$ python3 -q
>>> import numpy as np
>>> np.set_printoptions(precision=2, suppress=True, linewidth=100)
>>> M2 = np.array([[0, 1, 3, 2, 0, 1],
...     [2, 3, 1, 1, 2, 2],
...     [0, 0, 1, 3, 1, 1],
...     [3, 2, 0, 2, 2, 2],
...     [2, 1, 1, 0, 3, 0],
...     [0, 1, 0, 3, 1, 2]])
>>> M = M2 - M2.T
>>> M
array([[ 0, -1,  3, -1, -2,  1],
       [ 1,  0,  1, -1,  1,  1],
       [-3, -1,  0,  3,  0,  1],
       [ 1,  1, -3,  0,  2, -1],
       [ 2, -1,  0, -2,  0, -1],
       [-1, -1, -1,  1,  1,  0]])
>>> vec = np.array([2, 5, 5, 4, 1, 3])
>>> h = np.maximum(M @ vec, 0)
>>> M.T @ h
array([ -5, -11,  28,  -2,  -7,  18])
>>> np.maximum(M @ vec, 0) - np.maximum(-M @ vec, 0)
array([  7,   7,   4,  -9, -12,  -7])
>>> np.tanh(M @ vec)
array([ 1.,  1.,  1., -1., -1., -1.])
>>> h
array([7, 7, 4, 0, 0, 0])
>>> vec = np.array([2, 1, 3, -3, -3, -3])
>>> np.sign((M @ vec).round(6))
array([ 1,  1, -1, -1,  1, -1])
>>> M @ np.eye(6)[5]
array([ 1.,  1.,  1., -1., -1.,  0.])
>>> M @ (2 * vec)
array([ 28,   4, -38, -18,  24, -24])
>>> M @ vec
array([ 14,   2, -19,  -9,  12, -12])
>>> np.linalg.norm(M @ vec) <= np.linalg.norm(M, 2) * np.linalg.norm(vec) + 1e-9
np.True_
>>> (M @ vec).argmax()
np.int64(0)
>>> mat = np.loadtxt("out19.csv", delimiter=",")
>>> mat
array([[ -8.,   3.,   2.,  -2.,  -1.,   5., -11.],
       [ -2.,   5.,   4.,   0.,  -4.,   0.,  -7.],
       [  2.,  -1.,   0.,   4.,   1.,  -1.,   3.],
       [ -4.,  -3.,  -2.,   2.,   4.,   4.,  -1.],
       [  8.,  -1.,  -2.,  -6.,  -2.,  -6.,   9.],
       [  6.,   0.,  -2., -10.,  -3.,  -5.,   6.],
       [ -6.,  -5.,  -4.,   0.,   6.,   6.,  -1.],
       [  1.,   6.,   3.,  -9.,  -7.,  -3.,  -5.],
       [ -4.,   4.,   4.,   4.,  -2.,   2.,  -8.],
       [ -3., -10.,  -5.,  15.,  12.,   6.,   7.],
       [ -8.,  -9.,  -6.,   6.,  11.,   9.,   1.]])
>>> np.argsort(-np.linalg.norm(mat, axis=0).round(6), kind="stable")[:3]
array([3, 6, 4])
>>> np.round(np.linalg.norm(mat, 2) / np.linalg.norm(mat), 2)
np.float64(0.78)
>>> np.linalg.matrix_rank(mat, rtol=0.1)
np.int64(3)
>>> [round(float(x), 2) for x in np.linalg.svd(mat, compute_uv=False)[:3]]
[37.8, 27.57, 13.7]
>>> sigma = 5 * 0.9 ** np.arange(6)
>>> rng = np.random.default_rng(39)
>>> E = rng.normal(size=(36, 6)) * rng.permutation(sigma)
>>> E
array([[  0.08,   1.07,   0.6 ,  -4.35,  -4.74,   1.55],
       [  1.27,   6.94,  -2.  ,   2.05,   0.7 ,  -0.98],
       [ -3.79,  -5.38,   6.41,  -2.43,   8.22,   3.21],
       [ -1.82,   1.68,  -4.92,  -2.29,   0.13,   1.52],
       [ -1.44,  -3.64,  -0.43,   0.66,  -1.41,  -0.51],
       [  2.98,   5.  ,   4.51,  -3.6 ,  -1.35,   2.97],
       [  1.31,   5.94,   0.11,   5.03,  -1.68,  -2.51],
       [ -0.81,   4.4 ,  -5.81,  -2.8 ,  -4.55,  -0.59],
       [  2.49,   2.09,   1.78,  -6.53,   1.7 ,   6.66],
       [  1.13,   4.92,  -3.72,   1.55,   4.41,  -0.27],
       [ -3.44,  -5.07,  -3.01,  -0.35,  -4.47,  -2.97],
       [ -3.74,  -2.6 ,  -0.73,  -1.55,  -0.16,   1.94],
       [  3.07,   0.57,  -5.32,   3.4 ,  -2.29,   2.8 ],
       [ -0.66,   2.78,   1.36,  -4.59,   5.05,  -2.51],
       [ -0.69,   3.58,  -2.25,   1.03,   4.77,   2.44],
       [  1.53,   5.68,   3.65,   0.77,  -1.17,  -1.53],
       [ -0.16,   6.36,  -2.42,   3.46,  -3.3 ,   5.86],
       [  2.82,   7.03,  -2.62,   2.38,   3.35,  -4.95],
       [ -0.69,  -2.22,   2.59,  -3.71,  -1.05,   0.81],
       [  1.42,  -2.03,  -2.9 ,  -1.43,   2.61,   3.32],
       [  3.48,  -0.68,   5.74,  -9.04,  -9.02,  -1.09],
       [ -1.07,   0.49,   1.14,   3.13,   5.8 ,  -1.82],
       [  1.51,   0.91,   0.01,  -0.41,   4.66,  -5.67],
       [ -0.35,   3.63,  -2.09,  -1.98,  -2.54,  -2.94],
       [ -5.98,   3.09,  -2.48,   1.64,   0.63,  -2.02],
       [ -0.73,  -1.9 ,   2.61,  -4.29,  -0.6 ,   3.96],
       [ -2.96,   2.79,  -3.84,   2.58,   5.02,  -1.52],
       [ -2.44,  -1.76,   4.01,   5.92,   0.45,  -0.6 ],
       [ -0.3 ,   1.14,   1.93,   2.39,  -1.58,  -4.7 ],
       [ -4.89,   7.84,   0.74,   0.42,  -3.81,   0.49],
       [  0.49,   0.22,   0.14,   1.57,   0.4 ,  -3.41],
       [  0.93,  -4.62,  -7.98,   7.72,  -3.94,  -3.55],
       [  4.7 ,   0.96,  -0.46,  -3.54,   1.63,  -6.37],
       [  0.6 ,   1.17,  -2.23, -14.48,   6.  ,   0.52],
       [  1.64,   4.1 ,   1.03,   9.83,   2.8 ,  -2.7 ],
       [ -0.27,  -3.7 ,  -0.2 , -10.1 ,  -1.6 ,  -3.05]])
>>> P = E @ np.linalg.solve(E.T @ E, E.T)
>>> P @ E[:, 0]
array([ 0.08,  1.27, -3.79, -1.82, -1.44,  2.98,  1.31, -0.81,  2.49,  1.13, -3.44, -3.74,  3.07,
       -0.66, -0.69,  1.53, -0.16,  2.82, -0.69,  1.42,  3.48, -1.07,  1.51, -0.35, -5.98, -0.73,
       -2.96, -2.44, -0.3 , -4.89,  0.49,  0.93,  4.7 ,  0.6 ,  1.64, -0.27])
>>> np.round(np.linalg.eigvalsh(P), 2) + 0
array([0., 0., 0., 0., 0., 0., 0., 0., 0., 0., 0., 0., 0., 0., 0., 0., 0., 0., 0., 0., 0., 0., 0.,
       0., 0., 0., 0., 0., 0., 0., 1., 1., 1., 1., 1., 1.])
